In [1]: import numpy as np

In [2]: import numpy.linalg as la

In [3]: np.set_printoptions(suppress=True, linewidth=160)

In [4]: def rd(a):
   ...:     return np.round(a, 2) + 0
   ...: 

In [5]: W0 = np.load("data.npy")

In [6]: W0
Out[6]: 
array([[ 2.,  1.,  1.,  0.,  0.,  0.,  0.,  0.,  0.,  0.,  0.,  0.],
       [ 2.,  1.,  0.,  0.,  0.,  0.,  0.,  0.,  0.,  0.,  0.,  0.],
       [ 1.,  2.,  2.,  0.,  0.,  0.,  0.,  0.,  0.,  0.,  0.,  0.],
       [ 0.,  0.,  0., -5.,  0., -8., -5., -2., -7., -9.,  4., -3.],
       [ 0.,  0.,  0.,  1.,  1., -4.,  4., -3.,  7.,  3.,  4., -2.],
       [ 0.,  0.,  0.,  4., -3., -3.,  6., -8., -3.,  4.,  3.,  2.],
       [ 0.,  0.,  0.,  5.,  8., -3.,  2., -8.,  4., -2., -2., -2.],
       [ 0.,  0.,  0.,  3.,  6.,  5.,  1.,  1.,  5.,  3., -2., -5.],
       [ 0.,  0.,  0., -7., -4.,  5.,  2., -2., -5., -2.,  9.,  5.],
       [ 0.,  0.,  0.,  7., -4.,  7.,  5.,  2.,  9.,  1.,  2.,  3.],
       [ 0.,  0.,  0.,  2., -3., -3., -5., -2., -9., -4., -2.,  8.],
       [ 0.,  0.,  0.,  2.,  7.,  6.,  5., -4.,  6.,  1., -1.,  6.]])

In [7]: print(W0 @ W0)
[[   7.    5.    4.    0.    0.    0.    0.    0.    0.    0.    0.    0.]
 [   6.    3.    2.    0.    0.    0.    0.    0.    0.    0.    0.    0.]
 [   8.    7.    5.    0.    0.    0.    0.    0.    0.    0.    0.    0.]
 [   0.    0.    0.  -50.    3.  -59. -129.  112.  -71.    3. -116.  -29.]
 [   0.    0.    0.  -33.  -39.    5.  -21.  -16.  -43.  -68.   57.   58.]
 [   0.    0.    0.   30.    7.  -53.  -37.  -31.  -20.  -93.  -28.   49.]
 [   0.    0.    0.  -93.  -31. -109.  -17.  -34.  -34.  -65.   93.  -15.]
 [   0.    0.    0.   -9.  -56.  -39.   52.  -51.    5.    8.  107.  -30.]
 [   0.    0.    0.  104.   21.    5.   11.  -64.  -40.   38. -101.  116.]
 [   0.    0.    0.  -26.    2.   -2.   31. -128. -104.  -73.   95.   63.]
 [   0.    0.    0.   -9.   68.   -9.  -40.   49.   19.   -5.  -92.  -11.]
 [   0.    0.    0.    9.   22.  -21.  112. -149.   41.    4.  104.   63.]]

In [8]: (W0 != 0).astype(int)
Out[8]: 
array([[1, 1, 1, 0, 0, 0, 0, 0, 0, 0, 0, 0],
       [1, 1, 0, 0, 0, 0, 0, 0, 0, 0, 0, 0],
       [1, 1, 1, 0, 0, 0, 0, 0, 0, 0, 0, 0],
       [0, 0, 0, 1, 0, 1, 1, 1, 1, 1, 1, 1],
       [0, 0, 0, 1, 1, 1, 1, 1, 1, 1, 1, 1],
       [0, 0, 0, 1, 1, 1, 1, 1, 1, 1, 1, 1],
       [0, 0, 0, 1, 1, 1, 1, 1, 1, 1, 1, 1],
       [0, 0, 0, 1, 1, 1, 1, 1, 1, 1, 1, 1],
       [0, 0, 0, 1, 1, 1, 1, 1, 1, 1, 1, 1],
       [0, 0, 0, 1, 1, 1, 1, 1, 1, 1, 1, 1],
       [0, 0, 0, 1, 1, 1, 1, 1, 1, 1, 1, 1],
       [0, 0, 0, 1, 1, 1, 1, 1, 1, 1, 1, 1]])

In [9]: print(np.flatnonzero(la.matrix_power((W0 != 0) + (W0.T != 0) + np.eye(12), 12)[10]))
[ 3  4  5  6  7  8  9 10 11]

In [10]: print(rd(np.sort(la.eigvals(W0).real)))
[-6.76 -6.76 -3.83 -2.02 -2.02  0.54  0.54  1.71  2.4   2.4   3.92 10.88]

In [11]: w1 = np.array([[2, 3, 3, -3, 3, 0],
    ...:     [1, 3, 1, 0, 3, 3],
    ...:     [-2, -2, -3, 2, 3, 2],
    ...:     [0, -2, 2, -2, -2, -1],
    ...:     [-3, 3, -3, 1, -3, -1],
    ...:     [3, 2, 0, -1, 2, -1],
    ...:     [-3, 1, -3, -2, 3, -1],
    ...:     [1, -1, 0, -1, 0, -3],
    ...:     [0, 2, -3, -1, 0, 0],
    ...:     [1, -3, -3, 2, -1, 0],
    ...:     [-3, -3, 2, -2, -1, 3],
    ...:     [2, -2, -1, 1, 2, 2]])

In [12]: b = np.array([3, -2, -1, 2, 0, 2])

In [13]: hid = np.maximum(W0 @ w1 + b, 0)

In [14]: la.matrix_rank(hid)
Out[14]: np.int64(6)

In [15]: hid
Out[15]: 
array([[ 6.,  5.,  3.,  0., 12.,  7.],
       [ 8.,  7.,  6.,  0.,  9.,  5.],
       [ 3.,  3.,  0.,  3., 15., 12.],
       [ 0.,  0., 63., 10.,  0., 32.],
       [ 0.,  0.,  0.,  0.,  0., 17.],
       [ 0.,  0.,  0.,  0., 10., 35.],
       [ 0., 40.,  0.,  1.,  0.,  4.],
       [ 0., 37.,  0.,  0.,  0.,  0.],
       [ 3.,  0., 25.,  0., 45., 49.],
       [24.,  0.,  0.,  0., 30.,  0.],
       [34.,  0., 54., 23.,  6., 27.],
       [ 0., 36.,  0.,  0., 14.,  3.]])

In [16]: C = np.array([[1, 5], [4, 0], [3, 2], [2, 5], [4, 3], [5, 4]])

In [17]: print(hid @ C)
[[118. 100.]
 [115.  99.]
 [141. 123.]
 [369. 304.]
 [ 85.  68.]
 [215. 170.]
 [182.  21.]
 [148.   0.]
 [503. 396.]
 [144. 210.]
 [401. 519.]
 [215.  54.]]

In [18]: w1 @ C
Out[18]: 
array([[ 29,  10],
       [ 43,  28],
       [  7,  11],
       [-19, -16],
       [-15, -29],
       [ 12,  12],
       [ -5, -26],
       [-20, -12],
       [ -3, -11],
       [-20,   6],
       [ -2, -12],
       [ 11,  27]])

In [19]: Q, R = la.qr(W0)

In [20]: rd(Q @ R)
Out[20]: 
array([[ 2.,  1.,  1.,  0.,  0.,  0.,  0.,  0.,  0.,  0.,  0.,  0.],
       [ 2.,  1.,  0.,  0.,  0.,  0.,  0.,  0.,  0.,  0.,  0.,  0.],
       [ 1.,  2.,  2.,  0.,  0.,  0.,  0.,  0.,  0.,  0.,  0.,  0.],
       [ 0.,  0.,  0., -5.,  0., -8., -5., -2., -7., -9.,  4., -3.],
       [ 0.,  0.,  0.,  1.,  1., -4.,  4., -3.,  7.,  3.,  4., -2.],
       [ 0.,  0.,  0.,  4., -3., -3.,  6., -8., -3.,  4.,  3.,  2.],
       [ 0.,  0.,  0.,  5.,  8., -3.,  2., -8.,  4., -2., -2., -2.],
       [ 0.,  0.,  0.,  3.,  6.,  5.,  1.,  1.,  5.,  3., -2., -5.],
       [ 0.,  0.,  0., -7., -4.,  5.,  2., -2., -5., -2.,  9.,  5.],
       [ 0.,  0.,  0.,  7., -4.,  7.,  5.,  2.,  9.,  1.,  2.,  3.],
       [ 0.,  0.,  0.,  2., -3., -3., -5., -2., -9., -4., -2.,  8.],
       [ 0.,  0.,  0.,  2.,  7.,  6.,  5., -4.,  6.,  1., -1.,  6.]])

In [21]: Q.shape, R.shape
Out[21]: ((12, 12), (12, 12))

In [22]: print(np.allclose(R.T @ R, W0.T @ W0))
True

In [23]: np.trace(Q @ Q.T)
Out[23]: np.float64(12.0)

In [24]: M = np.loadtxt("out1.csv", delimiter=",")

In [25]: M
Out[25]: 
array([[  1.,  -4.,  16., -64.],
       [  1.,  -3.,   9., -27.],
       [  1.,  -2.,   4.,  -8.],
       [  1.,  -1.,   1.,  -1.],
       [  1.,   0.,   0.,   0.],
       [  1.,   1.,   1.,   1.]])

In [26]: A2 = np.c_[M[:, :1] @ np.array([[0]]), np.array([-1, 1, 3, -2, -3, -3])]

In [27]: print(A2)
[[ 0. -1.]
 [ 0.  1.]
 [ 0.  3.]
 [ 0. -2.]
 [ 0. -3.]
 [ 0. -3.]]

In [28]: rd(la.norm(A2 - M @ la.lstsq(M, A2)[0], axis=0))
Out[28]: array([0.  , 2.15])

In [29]: rd(la.norm(la.qr(M)[0].T @ A2, axis=0) ** 2 / ((A2 ** 2).sum(axis=0) + 1e-12))
Out[29]: array([0.  , 0.86])

In [30]: rd(la.lstsq(M, A2[:, 0])[0])
Out[30]: array([0., 0., 0., 0.])

In [31]: vec = np.array([-1, 1, -2, 2])

In [32]: rhs = M @ vec

In [33]: rhs
Out[33]: array([-165.,  -76.,  -27.,   -6.,   -1.,    0.])

In [34]: rng = np.random.default_rng(51340)

In [35]: rhs = rhs + 0.3 * rng.normal(size=6)

In [36]: rd(rhs)
Out[36]: array([-165.27,  -75.7 ,  -26.88,   -5.79,   -0.57,   -0.07])

In [37]: b, *_ = la.lstsq(M, rhs)

In [38]: [round(float(la.norm(la.solve(M.T @ M + lam * np.eye(4), M.T @ rhs))), 2) for lam in (0, 1, 10, 100)]
Out[38]: [3.1, 3.03, 2.73, 2.49]

In [39]: P = M @ la.solve(M.T @ M, M.T)

In [40]: np.allclose(P @ P, P)
Out[40]: True

In [41]: rd(P @ M[:, 0])
Out[41]: array([1., 1., 1., 1., 1., 1.])

In [42]: rd(np.trace(P))
Out[42]: np.float64(4.0)

In [43]: print(rd(P))
[[ 0.96  0.13 -0.11 -0.03  0.09 -0.03]
 [ 0.13  0.58  0.41  0.02 -0.22  0.09]
 [-0.11  0.41  0.46  0.25  0.02 -0.03]
 [-0.03  0.02  0.25  0.46  0.41 -0.11]
 [ 0.09 -0.22  0.02  0.41  0.58  0.13]
 [-0.03  0.09 -0.03 -0.11  0.13  0.96]]

In [44]: rd(la.eigvalsh(P))
Out[44]: array([0., 0., 1., 1., 1., 1.])

In [45]: rd(la.norm(M, 2) / la.norm(M))
Out[45]: np.float64(1.0)

In [46]: rd(np.abs(la.svd(M)[2][-1]))
Out[46]: array([0.74, 0.33, 0.57, 0.11])

In [47]: round(np.log10(la.cond(M)))
Out[47]: 2

In [48]: Q, vecs = la.qr(M[:, :2])[0], la.qr(M[:, 2:])[0]

In [49]: sig = la.svd(Q.T @ vecs, compute_uv=False)

In [50]: rd(np.degrees(np.arccos(sig.clip(0, 1))))
Out[50]: array([15.46, 56.55])

In [51]: (sig > 0.9).sum()
Out[51]: np.int64(1)

In [52]: A = np.load("arr.npy")

In [53]: rd(A)
Out[53]: 
array([[  7.19, -10.18,  -4.99,  -7.73,   2.61,   0.05,  -5.48,   6.16,  -0.86,   1.05,  -9.14],
       [ -5.79, -10.82,  -0.26,  -8.23,  -5.62,  -2.47,   3.41,   4.03,   1.6 , -10.64,  -0.48],
       [  8.37,   8.04,  -1.33,   6.11,   6.72,   2.59,  -5.33,  -2.23,  -1.95,  11.46,  -2.44],
       [  7.72,   8.9 ,  -0.89,   6.77,   6.47,   2.58,  -4.84,  -2.76,  -1.87,  11.34,  -1.64],
       [ -1.5 , -12.88,  -2.33,  -9.79,  -3.32,  -1.92,   0.36,   5.8 ,   0.89,  -7.94,  -4.28],
       [  9.68,  -6.53,  -5.1 ,  -4.97,   4.84,   0.98,  -7.  ,   4.9 ,  -1.5 ,   5.1 ,  -9.35],
       [  9.95,  -5.89,  -5.06,  -4.48,   5.13,   1.11,  -7.15,   4.65,  -1.58,   5.67,  -9.27],
       [-10.89,  -0.77,   3.91,  -0.58,  -6.95,  -2.14,   7.44,  -1.68,   2.08,  -9.92,   7.17],
       [ -4.22,  12.25,   4.34,   9.31,  -0.37,   0.77,   3.54,  -6.58,   0.21,   2.62,   7.95],
       [ 10.41,   3.56,  -3.1 ,   2.7 ,   7.16,   2.4 ,  -6.97,   0.27,  -2.12,  10.94,  -5.69],
       [ -9.53,   6.85,   5.11,   5.21,  -4.69,  -0.91,   6.91,  -5.02,   1.46,  -4.81,   9.38],
       [ -5.81,  11.34,   4.73,   8.62,  -1.53,   0.36,   4.59,  -6.45,   0.55,   0.76,   8.67],
       [ -4.31,  12.21,   4.36,   9.28,  -0.44,   0.75,   3.61,  -6.58,   0.23,   2.51,   8.  ],
       [-10.29,   4.91,   4.96,   3.73,  -5.52,  -1.3 ,   7.33,  -4.25,   1.7 ,  -6.47,   9.1 ],
       [  6.92,   9.81,  -0.39,   7.45,   6.14,   2.55,  -4.24,  -3.34,  -1.76,  11.11,  -0.71],
       [-10.73,  -2.07,   3.56,  -1.57,  -7.09,  -2.28,   7.27,  -1.03,   2.11, -10.45,   6.52],
       [  9.41,   6.24,  -2.12,   4.74,   7.03,   2.56,  -6.14,  -1.19,  -2.06,  11.45,  -3.89],
       [-10.87,  -0.99,   3.85,  -0.75,  -6.98,  -2.16,   7.42,  -1.57,   2.08, -10.02,   7.06],
       [ 10.94,  -0.65,  -4.25,  -0.5 ,   6.72,   1.97,  -7.55,   2.36,  -2.02,   9.23,  -7.79],
       [ -9.29,  -6.48,   2.02,  -4.93,  -7.  ,  -2.57,   6.04,   1.32,   2.05, -11.46,   3.71],
       [  5.81, -11.34,  -4.73,  -8.62,   1.53,  -0.36,  -4.59,   6.45,  -0.55,  -0.76,  -8.67],
       [ 10.94,  -0.31,  -4.17,  -0.24,   6.78,   2.01,  -7.54,   2.2 ,  -2.04,   9.41,  -7.65],
       [  5.37, -11.63,  -4.63,  -8.84,   1.2 ,  -0.48,  -4.3 ,   6.5 ,  -0.45,  -1.29,  -8.49],
       [ -7.26,  10.11,   5.  ,   7.68,  -2.66,  -0.07,   5.52,  -6.14,   0.88,  -1.14,   9.16],
       [  2.8 , -12.76,  -3.92,  -9.7 ,  -0.61,  -1.1 ,  -2.59,   6.55,   0.08,  -4.12,  -7.19],
       [ 10.93,   0.11,  -4.07,   0.08,   6.85,   2.06,  -7.51,   2.  ,  -2.05,   9.62,  -7.47],
       [  4.26, -12.23,  -4.35,  -9.29,   0.4 ,  -0.76,  -3.57,   6.58,  -0.22,  -2.57,  -7.98],
       [ -8.69,  -7.54,   1.56,  -5.73,  -6.83,  -2.59,   5.58,   1.93,   1.99, -11.49,   2.86],
       [  6.64,  10.09,  -0.22,   7.67,   6.01,   2.53,  -4.03,  -3.52,  -1.72,  11.  ,  -0.4 ],
       [ 10.36,  -4.66,  -4.93,  -3.54,   5.61,   1.35,  -7.37,   4.15,  -1.72,   6.67,  -9.05]])

In [54]: Uu, sig, Vh = la.svd(A)

In [55]: rd(sig)
Out[55]: array([83.83, 70.52,  0.  ,  0.  ,  0.  ,  0.  ,  0.  ,  0.  ,  0.  ,  0.  ,  0.  ])

In [56]: A2 = Uu[:, :2] @ np.diag(sig[:2]) @ Vh[:2]

In [57]: rd(la.norm(A - A2, 2)), rd(sig[2])
Out[57]: (np.float64(0.0), np.float64(0.0))

In [58]: print(la.matrix_rank(A2))
2
